$ python3 -q
>>> import numpy as np
>>> np.set_printoptions(precision=2, suppress=True, linewidth=100, floatmode="fixed")
>>> rd = lambda a: np.round(a, 2) + 0
>>> arr = np.loadtxt("test3.csv", delimiter=",")
>>> arr
array([[ 1.00,  0.00,  0.00],
       [-5.00,  1.00,  0.00],
       [ 1.00,  8.00,  1.00]])
>>> P = np.triu(np.array([[-4, 4, -2], [-5, -4, 1], [6, -3, 5]]), 1) + np.eye(3)
>>> A2 = P @ arr @ np.linalg.inv(P)
>>> P @ arr - arr @ P
array([[-22.00, -16.00,   0.00],
       [  1.00,  28.00, -10.00],
       [  0.00,  -4.00,  -6.00]])
>>> rd(np.linalg.det(A2))
np.float64(1.0)
>>> rd(np.poly(A2))
array([ 1.00, -3.00,  3.00, -1.00])
>>> rd(np.abs(np.linalg.svd(arr)[2][-1]))
array([0.02, 0.12, 0.99])
>>> rd(np.linalg.matrix_power(arr - np.diag(np.diag(arr)), 3))
array([[0.00, 0.00, 0.00],
       [0.00, 0.00, 0.00],
       [0.00, 0.00, 0.00]])
>>> rd(np.sort(np.linalg.eigvals(arr)))
array([1.00, 1.00, 1.00])
>>> arr @ arr
array([[  1.00,   0.00,   0.00],
       [-10.00,   1.00,   0.00],
       [-38.00,  16.00,   1.00]])
>>> np.allclose(arr, arr.T)
False
>>> rd(np.abs(np.linalg.eigvals(arr)).max())
np.float64(1.0)
>>> np.trace(arr)
np.float64(3.0)
>>> arr @ arr
array([[  1.00,   0.00,   0.00],
       [-10.00,   1.00,   0.00],
       [-38.00,  16.00,   1.00]])
>>> rd(np.linalg.det(arr))
np.float64(1.0)
>>> O, r_ = np.linalg.qr(arr)
>>> rd(r_)
array([[-5.20, -0.58, -0.19],
       [ 0.00, -8.04, -0.98],
       [ 0.00,  0.00,  0.02]])
>>> rd(O)
array([[-0.19,  0.01, -0.98],
       [ 0.96, -0.19, -0.19],
       [-0.19, -0.98,  0.02]])
>>> rd(np.trace(O @ O.T))
np.float64(3.0)
>>> J = np.array([[4, 4, 4], [4, 8, 8], [4, 8, 12]])
>>> # symmetric
>>> A2 = J[0, 0] * J[1:] - np.outer(J[1:, 0], J[0])
>>> A2
array([[ 0, 16, 16],
       [ 0, 16, 32]])
>>> np.flatnonzero(~A2.round(6).any(axis=1))
array([], dtype=int64)
>>> J[:, 0] / J[0, 0]
array([1.00, 1.00, 1.00])
>>> np.linalg.matrix_rank(A2), np.linalg.matrix_rank(J)
(np.int64(2), np.int64(3))
>>> low = np.linalg.cholesky(J)
>>> low
array([[2.00, 0.00, 0.00],
       [2.00, 2.00, 0.00],
       [2.00, 2.00, 2.00]])
>>> np.diag(low) ** 2
array([4.00, 4.00, 4.00])
>>> low @ low.T
array([[ 4.00,  4.00,  4.00],
       [ 4.00,  8.00,  8.00],
       [ 4.00,  8.00, 12.00]])
>>> rd(J / np.sqrt(np.outer(np.diag(J), np.diag(J))))
array([[1.00, 0.71, 0.58],
       [0.71, 1.00, 0.82],
       [0.58, 0.82, 1.00]])
>>> np.linalg.eigvalsh(J).min() > 0
np.True_
>>> E = np.array([[0, 1, 0], [1, 0, 1], [0, 1, 0]])
>>> np.trace(E @ E @ E) // 6
np.int64(0)
>>> low = np.diag(E.sum(axis=1)) - E
>>> rd(np.linalg.eigvalsh(low))
array([0.00, 1.00, 3.00])
>>> round(np.linalg.det(low[1:, 1:]))
1
>>> low
array([[ 1, -1,  0],
       [-1,  2, -1],
       [ 0, -1,  1]])
>>> rd(np.linalg.eigvals(low).sum().real)
np.float64(4.0)
>>> rd(np.poly(low))
array([ 1.00, -4.00,  3.00,  0.00])
>>> rd(np.linalg.det(2 * low)), rd(np.linalg.det(low))
(np.float64(0.0), np.float64(0.0))
>>> th = np.radians(45)
>>> r_ = np.eye(3)
>>> r_[0, 0] = r_[2, 2] = np.cos(th)
>>> r_[0, 2], r_[2, 0] = -np.sin(th), np.sin(th)
>>> rd(r_)
array([[ 0.71,  0.00, -0.71],
       [ 0.00,  1.00,  0.00],
       [ 0.71,  0.00,  0.71]])
>>> A2 = E @ r_.T
>>> rd(np.linalg.det(r_)), rd(np.trace(r_))
(np.float64(1.0), np.float64(2.41))
>>> rd(A2)
array([[0.00, 1.00, 0.00],
       [0.00, 0.00, 1.41],
       [0.00, 1.00, 0.00]])
>>> rd(np.abs(A2 - E).max(axis=0))
array([1.00, 0.00, 0.41])
>>> x = np.array([3, 6, 3])
>>> E @ x
array([6, 6, 6])
>>> np.einsum("ij,j->i", E, x)
array([6, 6, 6])
>>> (E @ x).argmax()
np.int64(0)
>>> E @ (2 * x)
array([12, 12, 12])
>>> (E * x).sum(axis=1)
array([6, 6, 6])
>>> F = np.load("layer15.npy")
>>> F
array([[ 1,  0,  0],
       [-1,  1,  0],
       [-2,  2,  1]])
>>> rd(np.linalg.det(F.T))
np.float64(1.0)
>>> rd(np.linalg.det(2 * F)), rd(np.linalg.det(F))
(np.float64(8.0), np.float64(1.0))
>>> np.poly(F)
array([ 1.00, -3.00,  3.00, -1.00])
>>> rd(np.linalg.det(F[::-1]))
np.float64(-1.0)
>>> rd(np.linalg.eigvals(F).sum().real)
np.float64(3.0)
>>> x = np.array([-2, 1, 1])
>>> target = F @ x
>>> target
array([-2,  3,  7])
>>> rd(np.linalg.solve(F, -2 * target))
array([ 4.00, -2.00, -2.00])
>>> rd(np.linalg.solve(F, target))
array([-2.00,  1.00,  1.00])
>>> W1 = np.array([[-2, 3], [3, 3], [-3, -1]])
>>> coef = np.array([0, 7])
>>> act = np.maximum(F @ W1 + coef, 0)
>>> act
array([[ 0, 10],
       [ 5,  7],
       [ 7,  6]])
>>> rd((act > 0).mean(axis=0))
array([0.67, 1.00])
>>> np.linalg.matrix_rank(act)
np.int64(2)
>>> basis = np.array([[6, 2, 8], [2, 6, 7]])
>>> act @ basis
array([[20, 60, 70],
       [44, 52, 89],
       [54, 50, 98]])
>>> x = np.array([-1, -3])
>>> target = act @ x
>>> rd(np.linalg.solve(act.T @ act, act.T @ target))
array([-1.00, -3.00])
>>> rd(np.linalg.lstsq(act, target)[0])
array([-1.00, -3.00])
>>> rd(np.linalg.pinv(act) @ act)
array([[1.00, 0.00],
       [0.00, 1.00]])
>>> rng = np.random.default_rng(37067)
>>> target = target + 0.1 * rng.normal(size=3)
>>> rd(target)
array([-30.16, -26.18, -25.00])
>>> coef, *_ = np.linalg.lstsq(act, target)
>>> rd(coef)
array([-0.99, -3.02])
>>> A2 = J + rng.integers(-2, 3, (3, 1)) @ rng.integers(-2, 3, (1, 3))
>>> A2
array([[ 4,  4,  4],
       [ 8, 10,  4],
       [ 6,  9, 10]])
>>> rd(np.linalg.svd(A2 - J, compute_uv=False))
array([6.71, 0.00, 0.00])
>>> np.abs(A2 - J).sum(axis=1)
array([ 0, 10,  5])
>>> np.linalg.matrix_rank(A2 - J, tol=1e-8)
np.int64(1)
>>> data = np.load("mat.npy")
>>> data
array([[ -7, -21, -14],
       [ -8, -24, -16],
       [  7,  21,  14]])
>>> data @ data
array([[ 119,  357,  238],
       [ 136,  408,  272],
       [-119, -357, -238]])
>>> np.linalg.matrix_power(data, 2)
array([[ 119,  357,  238],
       [ 136,  408,  272],
       [-119, -357, -238]])
>>> mat = np.load("dump.npy")
>>> mat
array([[ 1.33, -1.71, -0.57],
       [ 0.00,  0.00,  0.00],
       [ 0.07, -0.09, -0.03],
       [ 0.70, -0.90, -0.30]])
>>> A2 = mat + rng.integers(-2, 3, (4, 1)) @ rng.integers(-2, 3, (1, 3))
>>> A2
array([[ 1.33, -1.71, -0.57],
       [ 4.00,  4.00,  2.00],
       [ 2.07,  1.91,  0.97],
       [ 2.70,  1.10,  0.70]])
>>> rd(np.linalg.svd(A2 - mat, compute_uv=False))
array([7.35, 0.00, 0.00])
>>> np.linalg.matrix_rank(A2 - mat, tol=1e-8)
np.int64(1)
>>> W1 = np.array([[0, 3, 1, 0, 0, 3], [1, 3, 3, 0, 0, 1], [1, 1, 0, 2, 2, 3]])
>>> coef = np.array([0, 2, 2, 2, 0, 3])
>>> act = np.maximum(mat @ W1 + coef, 0)
>>> rd(act)
array([[0.00, 0.29, 0.00, 0.86, 0.00, 3.57],
       [0.00, 2.00, 2.00, 2.00, 0.00, 3.00],
       [0.00, 1.91, 1.80, 1.94, 0.00, 3.03],
       [0.00, 1.10, 0.00, 1.40, 0.00, 3.30]])
>>> np.linalg.matrix_rank(act)
np.int64(3)
>>> basis = np.array([[0, 2], [0, 2], [2, 1], [2, 0], [1, 0], [1, 2]])
>>> (act @ basis).round(6).argmax(axis=1)
array([1, 1, 1, 1])
>>> rd(act @ basis)
array([[ 5.29,  7.72],
       [11.00, 12.00],
       [10.51, 11.68],
       [ 6.10,  8.80]])
>>> W1 @ basis
array([[ 5, 13],
       [ 7, 13],
       [ 9, 10]])
>>> A2 = np.array([[-2, -1], [0, 1]])
>>> basis = np.kron(A2, arr)
>>> np.linalg.matrix_rank(basis)
np.int64(6)
>>> np.linalg.lstsq(mat[:-1].T, mat[-1])[2]
np.int32(1)
>>> rd(np.trace(np.linalg.pinv(mat) @ mat))
np.float64(1.0)
>>> left, sigma, vt = np.linalg.svd(mat)
>>> V = vt[:(sigma > 1e-8).sum()]
>>> x = mat[3] + 5 * mat[2] + rng.integers(2) * np.eye(3)[2]
>>> rd(x)
array([ 1.05, -1.35, -0.45])
>>> np.linalg.matrix_rank(np.vstack([mat, x]))
np.int64(1)
>>> rd(np.linalg.norm(x - V.T @ V @ x))
np.float64(0.0)
>>> rd(V.T @ V)
array([[ 0.35, -0.45, -0.15],
       [-0.45,  0.58,  0.19],
       [-0.15,  0.19,  0.06]])
>>> A = np.loadtxt("a.csv", delimiter=",")
>>> rd(A)
array([[-2.01, -4.38, -1.32],
       [ 2.82,  1.97, -3.63],
       [ 2.99,  3.11, -2.53],
       [-1.94, -4.37, -1.45],
       [-2.93, -2.47,  3.22],
       [ 2.95,  3.66, -1.71],
       [ 1.64, -0.79, -4.66],
       [ 0.41,  3.44,  3.61],
       [ 1.14, -1.58, -4.60],
       [-1.99, -4.38, -1.37],
       [-2.77, -1.79,  3.76],
       [ 1.83, -0.45, -4.63],
       [-0.09,  2.93,  4.05],
       [ 2.10,  4.39,  1.13],
       [ 0.90,  3.84,  3.07],
       [-2.38, -0.71,  4.34],
       [ 2.99,  2.99, -2.67],
       [-1.42, -4.17, -2.36]])
>>> left, sigma, vt = np.linalg.svd(A)
>>> V = vt[:(sigma > 1e-8).sum()]
>>> x = A[10] + 3 * A[16] + rng.integers(2) * np.eye(3)[2]
>>> rd(x)
array([ 6.20,  7.18, -4.26])
>>> rd(V.T @ V)
array([[ 0.36,  0.38, -0.29],
       [ 0.38,  0.77,  0.17],
       [-0.29,  0.17,  0.87]])
>>> rd(np.diag(V.T @ V))
array([0.36, 0.77, 0.87])
>>> np.allclose(V.T @ V @ x, x)
True
>>> np.linalg.matrix_rank(np.vstack([A, x]))
np.int64(2)
>>> rd(np.trace(np.linalg.pinv(A) @ A))
np.float64(2.0)
>>> np.allclose(A[:-1].T @ np.linalg.lstsq(A[:-1].T, A[-1])[0], A[-1])
True
>>> np.linalg.lstsq(A[:-1].T, A[-1])[2]
np.int32(2)
>>> rd(A @ np.linalg.pinv(A) @ A)
array([[-2.01, -4.38, -1.32],
       [ 2.82,  1.97, -3.63],
       [ 2.99,  3.11, -2.53],
       [-1.94, -4.37, -1.45],
       [-2.93, -2.47,  3.22],
       [ 2.95,  3.66, -1.71],
       [ 1.64, -0.79, -4.66],
       [ 0.41,  3.44,  3.61],
       [ 1.14, -1.58, -4.60],
       [-1.99, -4.38, -1.37],
       [-2.77, -1.79,  3.76],
       [ 1.83, -0.45, -4.63],
       [-0.09,  2.93,  4.05],
       [ 2.10,  4.39,  1.13],
       [ 0.90,  3.84,  3.07],
       [-2.38, -0.71,  4.34],
       [ 2.99,  2.99, -2.67],
       [-1.42, -4.17, -2.36]])
>>> Xc = A - A.mean(axis=0)
>>> left, sigma, vt = np.linalg.svd(Xc, full_matrices=False)
>>> rd(sigma ** 2 / (sigma ** 2).sum())
array([0.52, 0.48, 0.00])
>>> np.abs(left[:, 0]).argmax()
np.int64(0)
>>> rd(Xc.mean(axis=0))
array([0.00, 0.00, 0.00])
>>> (np.sign(left[:, 0]) == np.sign(left[0, 0])).astype(int)
array([1, 0, 0, 1, 1, 0, 0, 0, 1, 1, 1, 0, 0, 0, 0, 1, 0, 1])
>>> rd((sigma ** 2).sum() ** 2 / (sigma ** 4).sum())
np.float64(2.0)
>>> rank = np.linalg.matrix_rank(A)
>>> rank
np.int64(2)
>>> null = np.linalg.svd(A)[2][rank:].T
>>> rd(null[:, 0] / null[np.abs(null[:, 0]).round(6).argmax(), 0])
array([ 1.00, -0.60,  0.45])
>>> rd(A @ null)
array([[0.00],
       [0.00],
       [0.00],
       [0.00],
       [0.00],
       [0.00],
       [0.00],
       [0.00],
       [0.00],
       [0.00],
       [0.00],
       [0.00],
       [0.00],
       [0.00],
       [0.00],
       [0.00],
       [0.00],
       [0.00]])
>>> [int(np.linalg.matrix_rank(np.delete(A, i, axis=0))) for i in range(18)]
[2, 2, 2, 2, 2, 2, 2, 2, 2, 2, 2, 2, 2, 2, 2, 2, 2, 2]
>>> rd(null @ null.T)
array([[ 0.64, -0.38,  0.29],
       [-0.38,  0.23, -0.17],
       [ 0.29, -0.17,  0.13]])
>>> np.allclose(A @ null, 0)
True
>>> X = np.array([[-2.01, -1.98, 1.98],
...     [-2.03, -2.0, 2.02],
...     [-2.0, -2.0, 2.02],
...     [-2.0, -1.98, 2.0],
...     [-2.01, -1.96, 2.03],
...     [-2.04, -2.0, 2.02],
...     [0.02, -1.0, -2.02],
...     [-0.02, -1.0, -2.0],
...     [0.0, -1.01, -2.02],
...     [0.0, -0.98, -2.03],
...     [-0.03, -0.99, -1.99],
...     [-0.02, -1.02, -2.02]])
>>> x = np.array([1, 4, 1])
>>> target = X @ x
>>> rd(np.linalg.solve(X.T @ X, X.T @ target))
array([1.00, 4.00, 1.00])
>>> target = target + 0.1 * rng.normal(size=12)
>>> rd(target)
array([-8.03, -7.93, -7.99, -7.86, -7.80, -7.94, -6.07, -6.11, -6.06, -5.97, -5.88, -6.15])
>>> coef, *_ = np.linalg.lstsq(X, target)
>>> [round(float(np.linalg.norm(np.linalg.solve(X.T @ X + lam * np.eye(3), X.T @ target))), 2) for lam in (0, 1, 10, 100)]
[4.98, 3.97, 3.11, 1.08]
>>> rd(np.linalg.norm(X, 2) / np.linalg.norm(X))
np.float64(0.86)
>>> np.linalg.matrix_rank(X, rtol=0.1)
np.int64(2)
>>> np.argsort(-np.linalg.norm(X, axis=0).round(6), kind="stable")[:3]
array([2, 1, 0])
>>> gram = np.cov(X, rowvar=False)
>>> rd(np.corrcoef(X[:, 0], X[:, 1])[0, 1])
np.float64(1.0)
>>> rd(np.linalg.eigvalsh(gram)[::-1])
array([5.78, 0.00, 0.00])
>>> rd(X.std(axis=0))
array([1.00, 0.49, 2.01])
>>> Xc = X - X.mean(axis=0)
>>> V = np.linalg.svd(Xc)[2][:2]
>>> A2 = Xc - Xc @ V.T @ V
>>> rd(np.diag(V.T @ V))
array([0.34, 0.74, 0.92])
>>> Xc = (X - X.mean(axis=0)) / X.std(axis=0)
>>> np.argwhere(np.abs(Xc) > 2)
array([], shape=(0, 2), dtype=int64)
>>> coef = np.linalg.lstsq(np.delete(Xc, 1, axis=1), Xc[:, 1])[0]
>>> np.abs(coef).argmax()
np.int64(0)
>>> rd(coef)
array([ 0.60, -0.40])
